$ ipython --no-banner

In [1]: import numpy as np

In [2]: np.set_printoptions(precision=2, suppress=True, linewidth=160, floatmode="fixed")

In [3]: tidy = lambda a: np.round(a, 2) + 0

In [4]: mat = np.loadtxt("a.csv", delimiter=",")

In [5]: mat
Out[5]: 
array([[0.00, 2.00, 1.00, 1.00, 1.00, 2.00, 1.00, 0.00, 0.00, 0.00, 1.00, 1.00, 0.00, 2.00],
       [2.00, 0.00, 2.00, 1.00, 1.00, 1.00, 2.00, 1.00, 0.00, 0.00, 0.00, 1.00, 1.00, 0.00],
       [0.00, 2.00, 0.00, 2.00, 1.00, 1.00, 1.00, 2.00, 1.00, 0.00, 0.00, 0.00, 1.00, 1.00],
       [1.00, 0.00, 2.00, 0.00, 2.00, 1.00, 1.00, 1.00, 2.00, 1.00, 0.00, 0.00, 0.00, 1.00],
       [1.00, 1.00, 0.00, 2.00, 0.00, 2.00, 1.00, 1.00, 1.00, 2.00, 1.00, 0.00, 0.00, 0.00],
       [0.00, 1.00, 1.00, 0.00, 2.00, 0.00, 2.00, 1.00, 1.00, 1.00, 2.00, 1.00, 0.00, 0.00],
       [0.00, 0.00, 1.00, 1.00, 0.00, 2.00, 0.00, 2.00, 1.00, 1.00, 1.00, 2.00, 1.00, 0.00],
       [0.00, 0.00, 0.00, 1.00, 1.00, 0.00, 2.00, 0.00, 2.00, 1.00, 1.00, 1.00, 2.00, 1.00],
       [1.00, 0.00, 0.00, 0.00, 1.00, 1.00, 0.00, 2.00, 0.00, 2.00, 1.00, 1.00, 1.00, 2.00],
       [2.00, 1.00, 0.00, 0.00, 0.00, 1.00, 1.00, 0.00, 2.00, 0.00, 2.00, 1.00, 1.00, 1.00],
       [1.00, 2.00, 1.00, 0.00, 0.00, 0.00, 1.00, 1.00, 0.00, 2.00, 0.00, 2.00, 1.00, 1.00],
       [1.00, 1.00, 2.00, 1.00, 0.00, 0.00, 0.00, 1.00, 1.00, 0.00, 2.00, 0.00, 2.00, 1.00],
       [1.00, 1.00, 1.00, 2.00, 1.00, 0.00, 0.00, 0.00, 1.00, 1.00, 0.00, 2.00, 0.00, 2.00],
       [2.00, 1.00, 1.00, 1.00, 2.00, 1.00, 0.00, 0.00, 0.00, 1.00, 1.00, 0.00, 2.00, 0.00]])

In [6]: vec = np.array([-4, -1, -4, 7, 4, 0, -3, 6, 5, -9, 6, 2, -5, 5])

In [7]: target = mat @ vec

In [8]: coef, lr = np.zeros(14), 1 / np.linalg.norm(mat, 2) ** 2

In [9]: for i in range(5):
   ...:     coef -= lr * mat.T @ (mat @ coef - target)
   ...:     if i % 1 == 0: print(i, round(np.linalg.norm(mat @ coef - target), 2))
   ...: 
0 45.17
1 42.19
2 39.46
3 36.98
4 34.71

In [10]: tidy(np.linalg.cond(mat))
Out[10]: np.float64(8.4)

In [11]: tidy(np.linalg.norm(mat, "nuc"))
Out[11]: np.float64(48.02)

In [12]: tidy(np.linalg.norm(mat) ** 2 / np.linalg.norm(mat, 2) ** 2)
Out[12]: np.float64(1.75)

In [13]: tidy(np.linalg.norm(mat[10], 1)), tidy(np.linalg.norm(mat[10], np.inf))
Out[13]: (np.float64(12.0), np.float64(2.0))

In [14]: tidy(np.linalg.norm(mat, axis=1))
Out[14]: array([4.24, 4.24, 4.24, 4.24, 4.24, 4.24, 4.24, 4.24, 4.24, 4.24, 4.24, 4.24, 4.24, 4.24])

In [15]: np.linalg.norm(mat, axis=1).argmax()
Out[15]: np.int64(0)

In [16]: tidy(np.linalg.norm(mat, 1)), tidy(np.linalg.norm(mat, np.inf))
Out[16]: (np.float64(12.0), np.float64(12.0))

In [17]: vec = np.array([2, -1, -2, 0, 1, -1, -1, 0, 0, -2, -2, 1, 2, 0])

In [18]: target = mat @ vec

In [19]: target
Out[19]: array([-7.00,  1.00, -1.00, -4.00, -8.00, -8.00, -4.00,  0.00, -1.00,  0.00, -3.00, -3.00,  0.00,  2.00])

In [20]: tidy(np.linalg.solve(mat.T, mat[11]))
Out[20]: array([0.00, 0.00, 0.00, 0.00, 0.00, 0.00, 0.00, 0.00, 0.00, 0.00, 0.00, 1.00, 0.00, 0.00])

In [21]: tidy(np.linalg.solve(mat, mat[:, 0]))
Out[21]: array([1.00, 0.00, 0.00, 0.00, 0.00, 0.00, 0.00, 0.00, 0.00, 0.00, 0.00, 0.00, 0.00, 0.00])

In [22]: tidy(np.linalg.solve(mat, target + mat[:, 11]))
Out[22]: array([ 2.00, -1.00, -2.00,  0.00,  1.00, -1.00, -1.00,  0.00,  0.00, -2.00, -2.00,  2.00,  2.00,  0.00])

In [23]: J = np.load("block12.npy")

In [24]: J
Out[24]: 
array([[ 4,  4,  4,  4,  4,  4,  4,  4,  4,  4,  4,  4,  4,  4],
       [ 4,  8,  8,  8,  8,  8,  8,  8,  8,  8,  8,  8,  8,  8],
       [ 4,  8, 12, 12, 12, 12, 12, 12, 12, 12, 12, 12, 12, 12],
       [ 4,  8, 12, 16, 16, 16, 16, 16, 16, 16, 16, 16, 16, 16],
       [ 4,  8, 12, 16, 20, 20, 20, 20, 20, 20, 20, 20, 20, 20],
       [ 4,  8, 12, 16, 20, 24, 24, 24, 24, 24, 24, 24, 24, 24],
       [ 4,  8, 12, 16, 20, 24, 28, 28, 28, 28, 28, 28, 28, 28],
       [ 4,  8, 12, 16, 20, 24, 28, 32, 32, 32, 32, 32, 32, 32],
       [ 4,  8, 12, 16, 20, 24, 28, 32, 36, 36, 36, 36, 36, 36],
       [ 4,  8, 12, 16, 20, 24, 28, 32, 36, 40, 40, 40, 40, 40],
       [ 4,  8, 12, 16, 20, 24, 28, 32, 36, 40, 44, 44, 44, 44],
       [ 4,  8, 12, 16, 20, 24, 28, 32, 36, 40, 44, 48, 48, 48],
       [ 4,  8, 12, 16, 20, 24, 28, 32, 36, 40, 44, 48, 52, 52],
       [ 4,  8, 12, 16, 20, 24, 28, 32, 36, 40, 44, 48, 52, 56]])

In [25]: vals, V = np.linalg.eigvalsh(J)
---------------------------------------------------------------------------
ValueError                                Traceback (most recent call last)
Cell In[25], line 1
----> 1 vals, V = np.linalg.eigvalsh(J)

ValueError: too many values to unpack (expected 2)

In [26]: vals, V = np.linalg.eigh(J)

In [27]: np.abs(V[:, -1]).round(6).argmax()
Out[27]: np.int64(13)

In [28]: np.unique(vals.round(6) + 0, return_counts=True)[1]
Out[28]: array([1, 1, 1, 1, 1, 1, 1, 1, 1, 1, 1, 1, 1, 1])

In [29]: L = np.linalg.cholesky(J)

In [30]: np.linalg.eigvalsh(J).min() > 0
Out[30]: np.True_

In [31]: np.diag(L) ** 2
Out[31]: array([4.00, 4.00, 4.00, 4.00, 4.00, 4.00, 4.00, 4.00, 4.00, 4.00, 4.00, 4.00, 4.00, 4.00])

In [32]: data = np.load("w.npy")

In [33]: data
Out[33]: 
array([[1, 0, 1, 0],
       [3, 1, 3, 1],
       [1, 0, 1, 0],
       [3, 1, 3, 1]])

In [34]: other = np.array([[0, 2, -2], [-1, -1, 0], [-2, -1, 0], [-2, 0, -1]])

In [35]: data @ other
Out[35]: 
array([[-2,  1, -2],
       [-9,  2, -7],
       [-2,  1, -2],
       [-9,  2, -7]])

In [36]: other @ data
---------------------------------------------------------------------------
ValueError                                Traceback (most recent call last)
Cell In[36], line 1
----> 1 other @ data

ValueError: matmul: Input operand 1 has a mismatch in its core dimension 0, with gufunc signature (n?,k),(k,m?)->(n?,m?) (size 4 is different from 3)

In [37]: np.einsum("ij->j", data)
Out[37]: array([8, 2, 8, 2])

In [38]: M = np.array([[0, -8, 9, -6, 5, 5, 5, -5, -6, 5, 4],
    ...:     [-3, 1, 7, 7, -6, 2, -4, -2, 5, -4, 8],
    ...:     [7, -8, -4, -2, -9, 0, 6, 6, -9, 6, -6],
    ...:     [7, 9, 8, 8, 3, -8, -7, -7, -4, 3, 6],
    ...:     [-5, -5, -8, -6, 9, -6, 1, -5, -7, -1, 2],
    ...:     [-1, -2, -3, -1, 0, 3, -8, -9, 4, 4, 3],
    ...:     [-9, -3, 9, 5, -6, -4, -1, -5, 5, 9, -2],
    ...:     [-6, 7, 2, -8, 7, -1, -8, -1, -7, -7, -9],
    ...:     [-9, -4, -4, 5, 4, -2, 2, 4, 5, 6, 3],
    ...:     [-7, 9, 1, -2, -2, 2, 0, 0, 9, 7, 2],
    ...:     [-4, 9, -7, -4, 5, 5, -2, 0, 1, -2, -7],
    ...:     [3, -4, -1, 5, 9, 3, 3, -7, -8, -5, 4],
    ...:     [-4, -8, -8, -3, 2, -9, 0, -2, -1, 3, 9],
    ...:     [-3, 7, -2, 3, -9, 4, 0, 2, -5, 3, -4],
    ...:     [2, -3, -5, -9, 2, -6, 5, 4, 9, -1, 8]])

In [39]: M[10] = M[9]

In [40]: M
Out[40]: 
array([[ 0, -8,  9, -6,  5,  5,  5, -5, -6,  5,  4],
       [-3,  1,  7,  7, -6,  2, -4, -2,  5, -4,  8],
       [ 7, -8, -4, -2, -9,  0,  6,  6, -9,  6, -6],
       [ 7,  9,  8,  8,  3, -8, -7, -7, -4,  3,  6],
       [-5, -5, -8, -6,  9, -6,  1, -5, -7, -1,  2],
       [-1, -2, -3, -1,  0,  3, -8, -9,  4,  4,  3],
       [-9, -3,  9,  5, -6, -4, -1, -5,  5,  9, -2],
       [-6,  7,  2, -8,  7, -1, -8, -1, -7, -7, -9],
       [-9, -4, -4,  5,  4, -2,  2,  4,  5,  6,  3],
       [-7,  9,  1, -2, -2,  2,  0,  0,  9,  7,  2],
       [-7,  9,  1, -2, -2,  2,  0,  0,  9,  7,  2],
       [ 3, -4, -1,  5,  9,  3,  3, -7, -8, -5,  4],
       [-4, -8, -8, -3,  2, -9,  0, -2, -1,  3,  9],
       [-3,  7, -2,  3, -9,  4,  0,  2, -5,  3, -4],
       [ 2, -3, -5, -9,  2, -6,  5,  4,  9, -1,  8]])

In [41]: P = M @ np.linalg.solve(M.T @ M, M.T)

In [42]: np.linalg.matrix_rank(np.eye(15) - P)
Out[42]: np.int64(4)

In [43]: np.allclose(P @ P, P)
Out[43]: True

In [44]: tidy(np.linalg.eigvalsh(P))
Out[44]: array([0.00, 0.00, 0.00, 0.00, 1.00, 1.00, 1.00, 1.00, 1.00, 1.00, 1.00, 1.00, 1.00, 1.00, 1.00])
